In [1]: import numpy as np

In [2]: np.set_printoptions(precision=2, suppress=True, linewidth=100)

In [3]: mat = np.loadtxt("dump.csv", delimiter=",")

In [4]: mat
Out[4]: 
array([[  1.,  -1.,   1.,  -1.],
       [  1.,   0.,   0.,   0.],
       [  1.,   1.,   1.,   1.],
       [  1.,   2.,   4.,   8.],
       [  1.,   3.,   9.,  27.],
       [  1.,   4.,  16.,  64.],
       [  1.,   5.,  25., 125.],
       [  1.,   6.,  36., 216.],
       [  1.,   7.,  49., 343.],
       [  1.,   8.,  64., 512.],
       [  1.,   9.,  81., 729.]])

In [5]: W1 = np.array([[6, 7, 5, 9], [2, 7, 4, 4], [8, 4, 1, 2], [7, 0, 3, 9]])

In [6]: c = np.array([0, 0, -1, -2])

In [7]: H = np.maximum(mat @ W1 + c, 0)

In [8]: (H > 0).astype(int)
Out[8]: 
array([[1, 1, 0, 0],
       [1, 1, 1, 1],
       [1, 1, 1, 1],
       [1, 1, 1, 1],
       [1, 1, 1, 1],
       [1, 1, 1, 1],
       [1, 1, 1, 1],
       [1, 1, 1, 1],
       [1, 1, 1, 1],
       [1, 1, 1, 1],
       [1, 1, 1, 1]])

In [9]: (H > 0).mean(axis=0)
Out[9]: array([1.  , 1.  , 0.91, 0.91])

In [10]: np.linalg.matrix_rank(H)
Out[10]: np.int64(4)

In [11]: basis = np.array([[2, 7], [9, 0], [0, 5], [3, 0]])

In [12]: W1 @ basis
Out[12]: 
array([[102,  67],
       [ 79,  34],
       [ 58,  61],
       [ 41,  64]])

In [13]: (H @ basis).round(6).argmax(axis=1)
Out[13]: array([0, 0, 0, 1, 1, 1, 1, 1, 1, 1, 1])

In [14]: mat @ mat
Traceback (most recent call last):
  Cell In[14], line 1
    mat @ mat
ValueError: matmul: Input operand 1 has a mismatch in its core dimension 0, with gufunc signature (n?,k),(k,m?)->(n?,m?) (size 11 is different from 4)


In [15]: G = mat.T @ mat

In [16]: np.allclose(G, G.T)
Out[16]: True

In [17]: G
Out[17]: 
array([[    11.,     44.,    286.,   2024.],
       [    44.,    286.,   2024.,  15334.],
       [   286.,   2024.,  15334., 120824.],
       [  2024.,  15334., 120824., 978406.]])

In [18]: np.linalg.eigvalsh(G)[::-1]
Out[18]: array([993577.88,    451.39,      4.66,      3.07])

In [19]: np.trace(G), (mat ** 2).sum()
Out[19]: (np.float64(994037.0), np.float64(994037.0))

In [20]: M2 = np.c_[mat[:, :1] @ np.array([[2]]), np.array([-2, 2, 3, -3, 1, 3, -3, 0, -2, 3, -3])]

In [21]: M2
Out[21]: 
array([[ 2., -2.],
       [ 2.,  2.],
       [ 2.,  3.],
       [ 2., -3.],
       [ 2.,  1.],
       [ 2.,  3.],
       [ 2., -3.],
       [ 2.,  0.],
       [ 2., -2.],
       [ 2.,  3.],
       [ 2., -3.]])

In [22]: np.linalg.matrix_rank(np.c_[mat, M2])
Out[22]: np.int64(5)

In [23]: np.round(np.linalg.norm(M2 - mat @ np.linalg.lstsq(mat, M2)[0], axis=0), 2) + 0
Out[23]: array([0. , 7.9])

In [24]: q, evecs = np.linalg.qr(mat[:, :2])[0], np.linalg.qr(mat[:, 2:])[0]

In [25]: sig = np.linalg.svd(q.T @ evecs, compute_uv=False)

In [26]: sig
Out[26]: array([0.99, 0.42])

In [27]: basis = 3 * np.array([[-1.2, 0.1, -0.1, 1.8, 0.4, -0.2, -0.3, 1.4, -0.5, -0.1],
    ...:     [-0.7, 1.0, -0.2, -0.5, -0.5, 0.9, -1.1, 1.1, -0.4, 0.2]])

In [28]: rng = np.random.default_rng(98539)

In [29]: idx = rng.integers(0, 2, 28)

In [30]: K = basis[idx] + rng.normal(size=(28, 10))

In [31]: K
Out[31]: 
array([[-2.4 ,  4.91,  1.07, -2.57, -2.6 ,  2.34, -2.39,  2.18, -2.36,  1.54],
       [-3.97,  1.59, -0.48,  4.83, -0.39,  0.7 , -0.39,  3.87, -3.69, -1.06],
       [-2.77, -0.62, -2.22,  6.36,  1.49, -0.64, -2.05,  4.51, -3.2 ,  0.81],
       [-2.03,  2.41,  0.72, -1.36, -1.36,  2.36, -3.8 ,  3.34, -2.42, -1.59],
       [-2.24,  2.26, -0.66, -1.8 , -1.26,  1.5 , -3.33,  4.82, -0.99,  0.25],
       [-4.46, -1.54, -0.11,  5.35,  0.82, -1.79, -0.52,  3.94, -2.04,  2.06],
       [-4.88,  0.55,  1.22,  4.86,  2.4 , -3.12, -1.39,  3.67, -1.94, -0.83],
       [-4.24,  1.04,  0.61,  6.41,  1.26, -1.87, -0.65,  2.87, -1.24, -0.76],
       [-0.14,  5.15, -0.35, -1.9 , -1.36,  2.54, -2.73,  2.52, -2.48,  2.17],
       [-3.77,  0.42, -0.48,  7.42,  0.76,  0.92, -1.16,  6.04, -2.08, -2.01],
       [-3.32,  1.6 ,  0.62,  5.44,  0.14,  0.81,  0.01,  4.91, -2.2 ,  0.02],
       [-3.32,  0.22, -0.28,  5.26,  1.  , -0.18, -0.3 ,  4.33, -2.21, -0.4 ],
       [-3.63, -0.01,  0.96,  6.41,  0.1 , -0.78,  0.36,  4.52, -1.77, -0.46],
       [-2.63,  1.3 , -0.18,  5.51, -1.02, -1.37, -0.73,  4.32,  0.33, -0.46],
       [-3.02,  1.21, -1.76,  7.47,  1.08,  0.55, -1.37,  4.32, -0.63, -0.04],
       [-3.45,  3.59, -0.94, -1.86, -1.61,  4.19, -3.13,  3.46, -1.26,  0.11],
       [-2.92,  2.77, -0.25, -0.37, -0.02,  1.67, -3.99,  2.84, -1.12, -0.9 ],
       [-3.37,  1.34, -1.43,  5.56,  3.1 , -1.87, -0.98,  3.74, -1.38, -0.85],
       [-2.87,  2.71,  0.48, -1.68, -2.15,  1.95, -3.11,  3.25, -2.31,  1.  ],
       [-3.99,  4.62,  0.2 , -1.65,  0.84,  1.54, -2.6 ,  2.89,  0.02,  1.8 ],
       [-2.66,  1.87, -1.64, -2.85, -1.02,  1.84, -3.69,  3.6 , -0.92,  1.1 ],
       [-2.93,  4.67, -1.67, -1.22, -2.98, -0.91, -4.17,  2.62, -1.4 , -0.95],
       [-0.55,  3.53, -0.31, -1.07, -0.38,  3.87, -3.07,  2.77, -1.33,  0.29],
       [-4.01,  3.71, -0.59, -1.13, -2.42,  3.31, -2.74,  2.34,  0.32, -0.28],
       [-1.35,  3.45, -0.23, -0.77, -2.19,  3.32, -3.55,  2.96, -2.24, -0.5 ],
       [-2.5 ,  0.95, -1.79, -2.33, -1.59,  2.66, -2.95,  2.07, -0.95, -0.61],
       [-1.6 ,  1.95, -2.05, -1.73, -1.31,  2.55, -2.4 ,  2.41, -1.37,  0.05],
       [-0.92,  1.83, -0.1 , -1.66, -0.92,  3.92, -2.13,  2.94, -1.76,  0.17]])

In [32]: hat = K @ np.linalg.solve(K.T @ K, K.T)

In [33]: np.diag(hat)
Out[33]: 
array([0.35, 0.48, 0.5 , 0.38, 0.43, 0.54, 0.44, 0.26, 0.48, 0.3 , 0.24, 0.14, 0.23, 0.5 , 0.44,
       0.22, 0.28, 0.46, 0.21, 0.53, 0.29, 0.68, 0.27, 0.45, 0.23, 0.29, 0.21, 0.19])

In [34]: np.allclose(hat @ hat, hat)
Out[34]: True

In [35]: np.round(np.linalg.eigvalsh(hat), 2) + 0
Out[35]: 
array([0., 0., 0., 0., 0., 0., 0., 0., 0., 0., 0., 0., 0., 0., 0., 0., 0., 0., 1., 1., 1., 1., 1.,
       1., 1., 1., 1., 1.])

In [36]: round(float(np.trace(hat)), 2)
Out[36]: 10.0

In [37]: M2 = K / np.sqrt((K ** 2).mean(axis=1, keepdims=True))

In [38]: np.linalg.matrix_rank(K - K.mean(axis=1, keepdims=True))
Out[38]: np.int64(9)

In [39]: np.linalg.matrix_rank(M2) == np.linalg.matrix_rank(K)
Out[39]: np.True_

In [40]: q, R = np.linalg.qr(K)

In [41]: np.round(q.T @ q, 2) + 0
Out[41]: 
array([[1., 0., 0., 0., 0., 0., 0., 0., 0., 0.],
       [0., 1., 0., 0., 0., 0., 0., 0., 0., 0.],
       [0., 0., 1., 0., 0., 0., 0., 0., 0., 0.],
       [0., 0., 0., 1., 0., 0., 0., 0., 0., 0.],
       [0., 0., 0., 0., 1., 0., 0., 0., 0., 0.],
       [0., 0., 0., 0., 0., 1., 0., 0., 0., 0.],
       [0., 0., 0., 0., 0., 0., 1., 0., 0., 0.],
       [0., 0., 0., 0., 0., 0., 0., 1., 0., 0.],
       [0., 0., 0., 0., 0., 0., 0., 0., 1., 0.],
       [0., 0., 0., 0., 0., 0., 0., 0., 0., 1.]])

In [42]: np.trace(q @ q.T)
Out[42]: np.float64(10.0)

In [43]: np.allclose(R.T @ R, K.T @ K)
Out[43]: True

In [44]: q.shape, R.shape
Out[44]: ((28, 10), (10, 10))

In [45]: np.abs(np.diag(R))
Out[45]: array([16.28, 11.06,  5.25, 12.98,  5.39,  7.14,  4.26,  4.14,  4.78,  4.77])

In [46]: round(abs(R[0, 0]), 2), round(float(np.linalg.norm(K[:, 0])), 2)
Out[46]: (np.float64(16.28), 16.28)

In [47]: X = np.loadtxt("layer4.csv", delimiter=",")

In [48]: X
Out[48]: 
array([[ 0., -2.,  0.,  0.,  0.,  0.,  0.,  0.,  0.,  0.,  0.,  0.],
       [-2.,  3., -2.,  0.,  0.,  0.,  0.,  0.,  0.,  0.,  0.,  0.],
       [ 0., -2.,  0., -2.,  0.,  0.,  0.,  0.,  0.,  0.,  0.,  0.],
       [ 0.,  0., -2.,  2., -2.,  0.,  0.,  0.,  0.,  0.,  0.,  0.],
       [ 0.,  0.,  0., -2., -3., -2.,  0.,  0.,  0.,  0.,  0.,  0.],
       [ 0.,  0.,  0.,  0., -2.,  0., -2.,  0.,  0.,  0.,  0.,  0.],
       [ 0.,  0.,  0.,  0.,  0., -2., -1., -2.,  0.,  0.,  0.,  0.],
       [ 0.,  0.,  0.,  0.,  0.,  0., -2.,  2., -2.,  0.,  0.,  0.],
       [ 0.,  0.,  0.,  0.,  0.,  0.,  0., -2.,  3., -2.,  0.,  0.],
       [ 0.,  0.,  0.,  0.,  0.,  0.,  0.,  0., -2.,  0., -2.,  0.],
       [ 0.,  0.,  0.,  0.,  0.,  0.,  0.,  0.,  0., -2., -1., -2.],
       [ 0.,  0.,  0.,  0.,  0.,  0.,  0.,  0.,  0.,  0., -2.,  3.]])

In [49]: np.linalg.matrix_power(X, 2)
Out[49]: 
array([[  4.,  -6.,   4.,   0.,   0.,   0.,   0.,   0.,   0.,   0.,   0.,   0.],
       [ -6.,  17.,  -6.,   4.,   0.,   0.,   0.,   0.,   0.,   0.,   0.,   0.],
       [  4.,  -6.,   8.,  -4.,   4.,   0.,   0.,   0.,   0.,   0.,   0.,   0.],
       [  0.,   4.,  -4.,  12.,   2.,   4.,   0.,   0.,   0.,   0.,   0.,   0.],
       [  0.,   0.,   4.,   2.,  17.,   6.,   4.,   0.,   0.,   0.,   0.,   0.],
       [  0.,   0.,   0.,   4.,   6.,   8.,   2.,   4.,   0.,   0.,   0.,   0.],
       [  0.,   0.,   0.,   0.,   4.,   2.,   9.,  -2.,   4.,   0.,   0.,   0.],
       [  0.,   0.,   0.,   0.,   0.,   4.,  -2.,  12., -10.,   4.,   0.,   0.],
       [  0.,   0.,   0.,   0.,   0.,   0.,   4., -10.,  17.,  -6.,   4.,   0.],
       [  0.,   0.,   0.,   0.,   0.,   0.,   0.,   4.,  -6.,   8.,   2.,   4.],
       [  0.,   0.,   0.,   0.,   0.,   0.,   0.,   0.,   4.,   2.,   9.,  -4.],
       [  0.,   0.,   0.,   0.,   0.,   0.,   0.,   0.,   0.,   4.,  -4.,  13.]])

In [50]: round(np.abs(np.linalg.eigvals(X)).max(), 2)
Out[50]: np.float64(5.38)

In [51]: np.allclose(X, X.T)
Out[51]: True

In [52]: round(np.linalg.det(X), 2)
Out[52]: np.float64(6144.0)

In [53]: np.sort(np.abs(np.linalg.eigvals(X)))
Out[53]: array([0.14, 0.48, 1.17, 1.95, 2.52, 2.74, 3.27, 3.36, 3.96, 4.81, 4.99, 5.38])
